>>> import numpy as np
>>> import numpy.linalg as la
>>> np.set_printoptions(precision=2, suppress=True, linewidth=120, floatmode="fixed")
>>> rd = lambda a: np.round(a, 2) + 0
>>> feats = np.loadtxt("block15.csv", delimiter=",")
>>> print(feats)
[[ 0.00  0.00  2.00  1.00 -3.00  2.00  3.00]
 [ 0.00  0.00  1.00 -1.00 -2.00 -2.00  1.00]
 [ 2.00  1.00  0.00  0.00  0.00  0.00  0.00]
 [ 1.00 -1.00  0.00  0.00  0.00  0.00  0.00]
 [-3.00 -2.00  0.00  0.00  0.00  0.00  0.00]
 [ 2.00 -2.00  0.00  0.00  0.00  0.00  0.00]
 [ 3.00  1.00  0.00  0.00  0.00  0.00  0.00]]
>>> left, sv, vt = la.svd(feats)
>>> print(rd(sv))
[5.39 5.39 3.00 3.00 0.00 0.00 0.00]
>>> A2 = left[:, :4] @ np.diag(sv[:4]) @ vt[:4]
>>> print(rd(np.abs(feats - A2).max()))
0.0
>>> print(la.matrix_rank(feats, rtol=0.05))
4
>>> print(rd(A2))
[[ 0.00  0.00  2.00  1.00 -3.00  2.00  3.00]
 [ 0.00  0.00  1.00 -1.00 -2.00 -2.00  1.00]
 [ 2.00  1.00  0.00  0.00  0.00  0.00  0.00]
 [ 1.00 -1.00  0.00  0.00  0.00  0.00  0.00]
 [-3.00 -2.00  0.00  0.00  0.00  0.00  0.00]
 [ 2.00 -2.00  0.00  0.00  0.00  0.00  0.00]
 [ 3.00  1.00  0.00  0.00  0.00  0.00  0.00]]
>>> print(rd(la.norm(feats - A2, 2)), rd(sv[4]))
0.0 0.0
>>> print(rd(la.norm(feats)))
8.72
>>> print(feats.shape)
(7, 7)
>>> print(np.diff(feats, axis=0))
[[ 0.00  0.00 -1.00 -2.00  1.00 -4.00 -2.00]
 [ 2.00  1.00 -1.00  1.00  2.00  2.00 -1.00]
 [-1.00 -2.00  0.00  0.00  0.00  0.00  0.00]
 [-4.00 -1.00  0.00  0.00  0.00  0.00  0.00]
 [ 5.00  0.00  0.00  0.00  0.00  0.00  0.00]
 [ 1.00  3.00  0.00  0.00  0.00  0.00  0.00]]
>>> print(feats.sum(axis=1))
[ 5.00 -3.00  3.00  0.00 -5.00  0.00  4.00]
>>> print(np.abs(feats).max())
3.0
>>> print(np.count_nonzero(feats))
20
>>> try:
...     la.cholesky(feats)
... except la.LinAlgError as e:
...     print(e)
... 
Matrix is not positive definite
>>> print([round(float(la.det(feats[:i, :i])), 2) + 0 for i in range(1, 8)])
[0.0, 0.0, 0.0, 9.0, 0.0, 0.0, 0.0]
